$ python -q
>>> import numpy as np
>>> import numpy.linalg as la
>>> np.set_printoptions(precision=3, suppress=True, linewidth=160, floatmode="fixed")
>>> F = np.loadtxt("w.csv", delimiter=",")
>>> F
array([[-3.000,  0.000,  0.000,  0.000,  0.000,  0.000,  0.000],
       [-3.000, -7.000,  0.000,  0.000,  0.000,  0.000,  0.000],
       [ 7.000,  0.000, -8.000,  0.000,  0.000,  0.000,  0.000],
       [ 9.000, -3.000, -5.000,  2.000,  0.000,  0.000,  0.000],
       [ 7.000, -2.000,  0.000,  8.000,  9.000,  0.000,  0.000],
       [-9.000,  4.000,  4.000,  4.000,  5.000, -7.000,  0.000],
       [-6.000, -4.000,  5.000,  7.000,  5.000, -6.000,  8.000]])
>>> print(np.abs(F).max())
9.0
>>> np.diff(F, axis=0)
array([[  0.000,  -7.000,   0.000,   0.000,   0.000,   0.000,   0.000],
       [ 10.000,   7.000,  -8.000,   0.000,   0.000,   0.000,   0.000],
       [  2.000,  -3.000,   3.000,   2.000,   0.000,   0.000,   0.000],
       [ -2.000,   1.000,   5.000,   6.000,   9.000,   0.000,   0.000],
       [-16.000,   6.000,   4.000,  -4.000,  -4.000,  -7.000,   0.000],
       [  3.000,  -8.000,   1.000,   3.000,   0.000,   1.000,   8.000]])
>>> np.unravel_index(np.abs(F).argmax(), F.shape)
(np.int64(3), np.int64(0))
>>> F.sum(axis=0)
array([  2.000, -12.000,  -4.000,  21.000,  19.000, -13.000,   8.000])
>>> np.zeros(7, 7)
Traceback (most recent call last):
  File "<python-input-9>", line 1, in <module>
    np.zeros(7, 7)
    ~~~~~~~~^^^^^^
TypeError: Cannot interpret '7' as a data type
>>> la.matrix_rank(F)
np.int64(7)
>>> F - F[0]
array([[ 0.000,  0.000,  0.000,  0.000,  0.000,  0.000,  0.000],
       [ 0.000, -7.000,  0.000,  0.000,  0.000,  0.000,  0.000],
       [10.000,  0.000, -8.000,  0.000,  0.000,  0.000,  0.000],
       [12.000, -3.000, -5.000,  2.000,  0.000,  0.000,  0.000],
       [10.000, -2.000,  0.000,  8.000,  9.000,  0.000,  0.000],
       [-6.000,  4.000,  4.000,  4.000,  5.000, -7.000,  0.000],
       [-3.000, -4.000,  5.000,  7.000,  5.000, -6.000,  8.000]])
>>> round(la.norm(F), 3)
np.float64(30.838)
>>> F.mean(axis=0)
array([ 0.286, -1.714, -0.571,  3.000,  2.714, -1.857,  1.143])
>>> print([int(la.matrix_rank(la.matrix_power(F, p))) for p in range(1, 8)])
[7, 7, 7, 7, 7, 7, 7]
>>> F @ F
array([[  9.000,   0.000,   0.000,   0.000,   0.000,   0.000,   0.000],
       [ 30.000,  49.000,   0.000,   0.000,   0.000,   0.000,   0.000],
       [-77.000,   0.000,  64.000,   0.000,   0.000,   0.000,   0.000],
       [-35.000,  15.000,  30.000,   4.000,   0.000,   0.000,   0.000],
       [120.000, -28.000, -40.000,  88.000,  81.000,   0.000,   0.000],
       [177.000, -78.000, -80.000,  20.000,  10.000,  49.000,   0.000],
       [169.000, -59.000, -59.000,  86.000,  55.000,  -6.000,  64.000]])
>>> np.prod(np.diag(F)), round(float(la.det(F)), 3)
(np.float64(169344.0), 169344.0)
>>> f = np.array([1, 4, 5, 4, 3, 0, 2])
>>> other = F + np.outer(f, np.eye(7)[5])
>>> other
array([[-3.000,  0.000,  0.000,  0.000,  0.000,  1.000,  0.000],
       [-3.000, -7.000,  0.000,  0.000,  0.000,  4.000,  0.000],
       [ 7.000,  0.000, -8.000,  0.000,  0.000,  5.000,  0.000],
       [ 9.000, -3.000, -5.000,  2.000,  0.000,  4.000,  0.000],
       [ 7.000, -2.000,  0.000,  8.000,  9.000,  3.000,  0.000],
       [-9.000,  4.000,  4.000,  4.000,  5.000, -7.000,  0.000],
       [-6.000, -4.000,  5.000,  7.000,  5.000, -4.000,  8.000]])
>>> round(la.det(other) / la.det(F), 3), round(float(1 + la.solve(F, f)[5]), 3)
(np.float64(0.979), 0.979)
>>> la.matrix_rank(other - F)
np.int64(1)
>>> x = np.array([0, 1, -1, 2, 2, 1, -1])
>>> rhs = other @ x
>>> rhs
array([ 1.000, -3.000, 13.000, 10.000, 35.000, 11.000,  3.000])
>>> print(np.round(la.solve(other, rhs), 3) + 0)
[ 0.000  1.000 -1.000  2.000  2.000  1.000 -1.000]
>>> np.round(la.solve(other, rhs + other[:, 5]), 3) + 0
array([ 0.000,  1.000, -1.000,  2.000,  2.000,  2.000, -1.000])
>>> x = np.array([3, 1, -3, -3, 2, 2, 2])
>>> a = np.maximum(F @ x, 0)
>>> np.maximum(F @ (3 * x), 0)
array([  0.000,   0.000, 135.000,  99.000,  39.000,   0.000,   0.000])
>>> print(np.maximum(F @ x, 0) - np.maximum(-F @ x, 0))
[ -9.000 -16.000  45.000  33.000  13.000 -51.000 -44.000]
